>>> import numpy as np
>>> from numpy import linalg as LA
>>> np.set_printoptions(precision=2, suppress=True, linewidth=200, sign=" ")
>>> tidy = lambda a: np.round(a, 2) + 0
>>> M = np.load("sample12.npy")
>>> print(M)
[[ 16.8  -14.67 -10.49]
 [ 14.59 -14.81  -9.4 ]
 [ 15.71 -14.16 -10.44]
 [ 13.69 -15.97  -9.04]
 [ 12.97 -14.92  -9.32]
 [ 14.47 -15.1   -8.64]
 [ 15.45 -16.07  -8.71]
 [ 13.78 -15.67 -10.42]
 [ 13.78 -16.2   -9.12]
 [ 14.23 -16.12 -10.42]
 [ 15.91 -14.12 -10.78]
 [ 14.37 -16.37 -11.77]
 [ 14.24 -15.67 -11.15]
 [ 14.4  -14.19  -8.46]
 [ 14.58 -14.17 -10.51]
 [ 15.14 -13.99 -10.88]
 [ 13.88 -17.16  -9.38]
 [ 14.21 -14.26 -10.36]
 [ 15.43 -14.64 -11.97]]
>>> [round(float(x), 2) for x in LA.svd(M, compute_uv=False)[:3]]
[101.82, 5.15, 3.56]
>>> round(np.log10(LA.cond(M)))
1
>>> np.argsort(-LA.norm(M, axis=0).round(6), kind="stable")[:3]
array([ 1,  0,  2])
>>> data = np.diag(np.array([3, 2])) + 5 * np.eye(2, k=1) + 5 * np.eye(2, k=-1)
>>> data
array([[ 3.,  5.],
       [ 5.,  2.]])
>>> # symmetric
>>> x0 = np.array([3, 2])
>>> data @ x0
array([ 19.,  19.])
>>> print(LA.norm(data @ x0) <= LA.norm(data, 2) * LA.norm(x0) + 1e-9)
True
>>> print(data @ np.ones(2))
[ 8.  7.]
>>> (data @ x0).argmax()
np.int64(0)
>>> data @ (2 * x0)
array([ 38.,  38.])
>>> np.einsum("ij,j->i", data, x0)
array([ 19.,  19.])
>>> data * x0
array([[  9.,  10.],
       [ 15.,   4.]])
>>> [round(float(LA.det(data[:i, :i])), 2) + 0 for i in range(1, 3)]
[3.0, -19.0]
>>> tidy(LA.eigvalsh(data).min())
np.float64(-2.52)
>>> evals, V = LA.eigh(data)
>>> x0 = np.array([-1, -1])
>>> tidy(V * np.maximum(evals, 0) @ V.T)
array([[ 4.14,  3.74],
       [ 3.74,  3.39]])
>>> tidy(LA.eigvalsh(data[1:, 1:]))
array([ 2.])
>>> np.abs(data).sum(axis=1).max(), tidy(np.abs(evals).max())
(np.float64(8.0), np.float64(7.52))
>>> print(x0 @ data @ x0 / (x0 @ x0), tidy(evals[0]), tidy(evals[-1]))
7.5 -2.52 7.52
>>> print(tidy(V * np.abs(evals) @ V.T))
[[ 5.27  2.49]
 [ 2.49  4.78]]
>>> x0 = np.array([1, 1])
>>> rhs = data @ x0
>>> beta, lr = np.zeros(2), 1 / LA.norm(data, 2) ** 2
>>> for i in range(60):
...     beta -= lr * data.T @ (data @ beta - rhs)
...     if i % 10 == 0: print(i, round(LA.norm(data @ beta - rhs), 2))
... 
0 0.16
10 0.05
20 0.01
30 0.0
40 0.0
50 0.0
>>> tidy(LA.cond(data))
np.float64(2.98)
>>> feats = np.loadtxt("run16.csv", delimiter=",")
>>> feats
array([[-0.23,  0.82, -0.89],
       [ 0.24,  0.45, -0.74],
       [ 0.9 , -0.41, -0.77],
       [ 0.52, -0.56,  0.27],
       [ 0.95, -0.74, -0.59],
       [ 0.94,  0.93, -1.  ],
       [-0.92, -0.94,  1.  ],
       [-0.24,  0.64, -0.68],
       [ 0.49,  0.  , -0.54],
       [ 0.65, -0.82,  0.68],
       [-0.3 ,  0.27, -0.06],
       [-0.57, -0.04,  0.65],
       [-0.19,  0.48, -0.49],
       [-0.82,  0.35,  0.65],
       [-0.5 , -0.2 ,  0.72],
       [-0.41, -0.89,  0.99],
       [-0.98,  0.12,  0.98],
       [-0.52,  0.56, -0.27],
       [-0.79,  0.62,  0.16],
       [ 0.06, -0.93,  0.98],
       [-0.16, -0.31,  0.56],
       [ 0.09,  0.79, -0.93],
       [-0.1 ,  0.71, -0.82],
       [-0.44, -0.04,  0.52],
       [ 0.86,  0.81, -1.  ],
       [-0.51,  0.31,  0.16]])
>>> x0 = np.array([1, 1, 0])
>>> rhs = feats @ x0
>>> tidy(LA.pinv(feats) @ feats)
array([[ 1.,  0.,  0.],
       [ 0.,  1.,  0.],
       [ 0.,  0.,  1.]])
>>> tidy(LA.lstsq(feats, rhs)[0])
array([ 1.,  1.,  0.])
>>> rng = np.random.default_rng(5358)
>>> rhs = rhs + 0.02 * rng.normal(size=26)
>>> tidy(rhs)
array([ 0.59,  0.66,  0.49, -0.04,  0.21,  1.9 , -1.85,  0.4 ,  0.47, -0.17, -0.02, -0.59,  0.27, -0.48, -0.65, -1.35, -0.87,  0.04, -0.15, -0.84, -0.5 ,  0.89,  0.6 , -0.49,  1.68, -0.2 ])
>>> beta, *_ = LA.lstsq(feats, rhs)
>>> tidy(LA.norm(rhs - feats @ beta))
np.float64(0.1)
>>> tidy(beta)
array([ 1.01,  1.02,  0.02])
>>> tidy(feats.T @ (rhs - feats @ beta))
array([ 0.,  0.,  0.])
>>> [round(float(LA.norm(LA.solve(feats.T @ feats + lam * np.eye(3), feats.T @ rhs))), 2) for lam in (0, 1, 10, 100)]
[1.44, 1.0, 0.6, 0.15]
